% ipython --no-banner

In [1]: import numpy as np

In [2]: import numpy.linalg as la

In [3]: np.set_printoptions(suppress=True, linewidth=100)

In [4]: def rd(a):
   ...:     return np.round(a, 2) + 0
   ...: 

In [5]: M = np.loadtxt("a.csv", delimiter=",")

In [6]: M
Out[6]: 
array([[-0.06,  0.  ,  1.95],
       [-0.15, -0.16,  1.98],
       [ 0.08, -0.07,  1.86],
       [ 1.03,  3.1 , -0.02],
       [ 0.86,  2.94,  0.07],
       [ 0.89,  2.99,  0.  ],
       [ 1.88, -0.1 ,  1.09],
       [ 2.08, -0.07,  1.16],
       [ 1.81,  0.01,  1.1 ]])

In [7]: x0 = np.array([-3, 1, 3])

In [8]: y = M @ x0

In [9]: rd(la.lstsq(M, y)[0])
Out[9]: array([-3.,  1.,  3.])

In [10]: rd(la.pinv(M) @ M)
Out[10]: 
array([[1., 0., 0.],
       [0., 1., 0.],
       [0., 0., 1.]])

In [11]: rng = np.random.default_rng(6442)

In [12]: y = y + 0.3 * rng.normal(size=9)

In [13]: rd(y)
Out[13]: array([ 6.03,  6.37,  5.25, -0.09,  0.34,  0.17, -2.34, -2.77, -1.63])

In [14]: b, *_ = la.lstsq(M, y)

In [15]: rd(b)
Out[15]: array([-2.9 ,  0.92,  3.02])

In [16]: [round(float(la.norm(la.solve(M.T @ M + lam * np.eye(3), M.T @ y))), 2) for lam in (0, 1, 10, 100)]
Out[16]: [4.29, 3.7, 1.68, 0.27]

In [17]: J = np.load("data.npy")

In [18]: J
Out[18]: 
array([[-16.,  15.,   0.,  -5.],
       [-20.,  24.,  -7.,  -3.],
       [-20.,  25., -10.,  -1.],
       [-20.,  25., -11.,   0.]])

In [19]: theta = np.radians(180)

In [20]: R = np.eye(4)

In [21]: R[3, 3] = R[0, 0] = np.cos(theta)

In [22]: R[3, 0], R[0, 3] = -np.sin(theta), np.sin(theta)

In [23]: rd(R)
Out[23]: 
array([[-1.,  0.,  0.,  0.],
       [ 0.,  1.,  0.,  0.],
       [ 0.,  0.,  1.,  0.],
       [ 0.,  0.,  0., -1.]])

In [24]: Y = J @ R.T

In [25]: rd(la.svd(J, compute_uv=False)), rd(la.svd(Y, compute_uv=False))
Out[25]: (array([61.18,  8.24,  0.83,  0.06]), array([61.18,  8.24,  0.83,  0.06]))

In [26]: np.allclose(la.norm(J, axis=1), la.norm(Y, axis=1))
Out[26]: True

In [27]: np.allclose(J @ J.T, Y @ Y.T)
Out[27]: True

In [28]: rd(Y)
Out[28]: 
array([[ 16.,  15.,   0.,   5.],
       [ 20.,  24.,  -7.,   3.],
       [ 20.,  25., -10.,   1.],
       [ 20.,  25., -11.,   0.]])

In [29]: U, sv = la.svd(J)
Traceback (most recent call last):
  Cell In[29], line 1
    U, sv = la.svd(J)
ValueError: too many values to unpack (expected 2)


In [30]: U, sv, Vt = la.svd(J, full_matrices=False)

In [31]: (sv > 1e-8).sum()
Out[31]: np.int64(4)

In [32]: rd(np.abs(Vt[0]))
Out[32]: array([0.62, 0.74, 0.25, 0.06])

In [33]: rd(np.cumsum(sv ** 2) / np.sum(sv ** 2))
Out[33]: array([0.98, 1.  , 1.  , 1.  ])

In [34]: rd(U.T @ J @ Vt.T)
Out[34]: 
array([[61.18,  0.  ,  0.  ,  0.  ],
       [ 0.  ,  8.24,  0.  ,  0.  ],
       [ 0.  ,  0.  ,  0.83,  0.  ],
       [ 0.  ,  0.  ,  0.  ,  0.06]])

In [35]: np.allclose(U * sv @ Vt, J)
Out[35]: True

In [36]: rd(sv / sv[0])
Out[36]: array([1.  , 0.13, 0.01, 0.  ])

In [37]: rd(Vt @ Vt.T)
Out[37]: 
array([[1., 0., 0., 0.],
       [0., 1., 0., 0.],
       [0., 0., 1., 0.],
       [0., 0., 0., 1.]])

In [38]: rd(np.sqrt((sv ** 2).sum())), rd(la.norm(J))
Out[38]: (np.float64(61.74), np.float64(61.74))

In [39]: [round(float(x), 2) for x in la.svd(J, compute_uv=False)[:3]]
Out[39]: [61.18, 8.24, 0.83]

In [40]: la.matrix_rank(J, rtol=0.1)
Out[40]: np.int64(2)

In [41]: np.argsort(-la.norm(J, axis=0).round(6), kind="stable")[:3]
Out[41]: array([1, 0, 2])

In [42]: X = np.load("out0.npy")

In [43]: X
Out[43]: 
array([[-2,  1,  2,  1,  1],
       [ 2,  2,  1,  2, -1],
       [ 2,  2,  0, -2, -1],
       [-2,  0, -1,  9, -2],
       [-1,  1,  1, -1,  1]])

In [44]: Y = np.array([[3, 3], [3, 3], [2, 1], [0, 0], [0, 1]])

In [45]: np.einsum("ij->j", X)
Out[45]: array([-1,  6,  3,  9, -2])

In [46]: Y.T @ X.T
Out[46]: 
array([[ 1, 14, 12, -8,  2],
       [ 0, 12, 11, -9,  2]])

In [47]: np.einsum("ij,ij->i", X, X)
Out[47]: array([11, 14, 13, 90,  5])

In [48]: labels = rng.permutation(5)

In [49]: Y = X[:, labels] * rng.choice([-1, 1], 5)

In [50]: Y
Out[50]: 
array([[ 2, -1, -1,  2, -1],
       [-2,  1, -2,  1, -2],
       [-2,  1, -2,  0,  2],
       [ 2,  2,  0, -1, -9],
       [ 1, -1, -1,  1,  1]])

In [51]: U, _, Vt = la.svd(X.T @ Y)

In [52]: labels
Out[52]: array([0, 4, 1, 2, 3])

In [53]: rd(U @ Vt)
Out[53]: 
array([[-1.,  0.,  0.,  0.,  0.],
       [ 0.,  0., -1.,  0.,  0.],
       [ 0.,  0.,  0.,  1.,  0.],
       [ 0.,  0.,  0.,  0., -1.],
       [ 0., -1.,  0.,  0.,  0.]])

In [54]: rd(la.lstsq(X, Y)[0])
Out[54]: 
array([[-1.,  0.,  0.,  0.,  0.],
       [ 0.,  0., -1.,  0.,  0.],
       [ 0.,  0.,  0.,  1.,  0.],
       [ 0.,  0.,  0.,  0., -1.],
       [ 0., -1.,  0.,  0.,  0.]])

In [55]: rd(la.norm(X, 2))
Out[55]: np.float64(9.96)

In [56]: rd(la.norm(X[3], 1)), rd(la.norm(X[3], np.inf))
Out[56]: (np.float64(14.0), np.float64(9.0))

In [57]: rd(la.norm(X, "nuc"))
Out[57]: np.float64(19.38)

In [58]: rd(la.norm(X) ** 2 / la.norm(X, 2) ** 2)
Out[58]: np.float64(1.34)

In [59]: W0 = np.array([[4, -1, 1, -2], [4, -1, 1, 0], [-4, 2, -1, 0]])

In [60]: u, r1 = W0[2], W0[1]

In [61]: u @ r1
Out[61]: np.int64(-19)

In [62]: u @ u
Out[62]: np.int64(21)

In [63]: p = (u @ r1) / (u @ u) * u

In [64]: rd(p)
Out[64]: array([ 3.62, -1.81,  0.9 ,  0.  ])

In [65]: rd((r1 - p) @ u)
Out[65]: np.float64(0.0)

In [66]: Y = W0 + rng.integers(-2, 3, (3, 1)) @ rng.integers(-2, 3, (1, 4))

In [67]: Y
Out[67]: 
array([[ 4,  0,  2, -4],
       [ 4, -1,  1,  0],
       [-4,  3,  0, -2]])

In [68]: Y - W0
Out[68]: 
array([[ 0,  1,  1, -2],
       [ 0,  0,  0,  0],
       [ 0,  1,  1, -2]])

In [69]: la.matrix_rank(Y - W0, tol=1e-8)
Out[69]: np.int64(1)

In [70]: rd(la.svd(Y - W0, compute_uv=False))
Out[70]: array([3.46, 0.  , 0.  ])

In [71]: np.abs(Y - W0).sum(axis=1)
Out[71]: array([4, 0, 4])

In [72]: Y = W0[0, 0] * W0[1:] - np.outer(W0[1:, 0], W0[0])

In [73]: Y
Out[73]: 
array([[ 0,  0,  0,  8],
       [ 0,  4,  0, -8]])

In [74]: la.matrix_rank(Y), la.matrix_rank(W0)
Out[74]: (np.int64(2), np.int64(3))

In [75]: np.flatnonzero(~Y.round(6).any(axis=1))
Out[75]: array([], dtype=int64)

In [76]: rd(la.norm(W0, "nuc"))
Out[76]: np.float64(9.93)

In [77]: rd(la.norm(W0, axis=0))
Out[77]: array([6.93, 2.45, 1.73, 2.  ])

In [78]: rd(la.norm(W0) ** 2 / la.norm(W0, 2) ** 2)
Out[78]: np.float64(1.06)

In [79]: rd(la.norm(W0[0], 1)), rd(la.norm(W0[0], np.inf))
Out[79]: (np.float64(8.0), np.float64(4.0))

In [80]: rd(la.norm(W0, axis=1))
Out[80]: array([4.69, 4.24, 4.58])

In [81]: W0[0] @ W0[2]
Out[81]: np.int64(-19)

In [82]: rd(la.norm(W0[0] - W0[2]))
Out[82]: np.float64(9.0)

In [83]: Y = W0 / np.sqrt((W0 ** 2).mean(axis=1, keepdims=True))

In [84]: W0 - W0.mean(axis=1, keepdims=True)
Out[84]: 
array([[ 3.5 , -1.5 ,  0.5 , -2.5 ],
       [ 3.  , -2.  ,  0.  , -1.  ],
       [-3.25,  2.75, -0.25,  0.75]])

In [85]: rd(Y[2])
Out[85]: array([-1.75,  0.87, -0.44,  0.  ])

In [86]: la.matrix_rank(W0 - W0.mean(axis=1, keepdims=True))
Out[86]: np.int64(3)

In [87]: la.matrix_rank(Y) == la.matrix_rank(W0)
Out[87]: np.True_

In [88]: arr = np.load("m.npy")

In [89]: arr
Out[89]: 
array([[0.5 , 0.5 , 0.  ],
       [0.  , 0.25, 0.75],
       [0.6 , 0.  , 0.4 ]])

In [90]: def softmax(z):
    ...:     e = np.exp(z - z.max(axis=-1, keepdims=True))
    ...:     return e / e.sum(axis=-1, keepdims=True)
    ...: 

In [91]: rd(softmax(10 * arr[2]))
Out[91]: array([0.88, 0.  , 0.12])

In [92]: S = arr @ arr.T / np.sqrt(3)

In [93]: rd(softmax(S)[2] @ arr)
Out[93]: array([0.38, 0.24, 0.38])
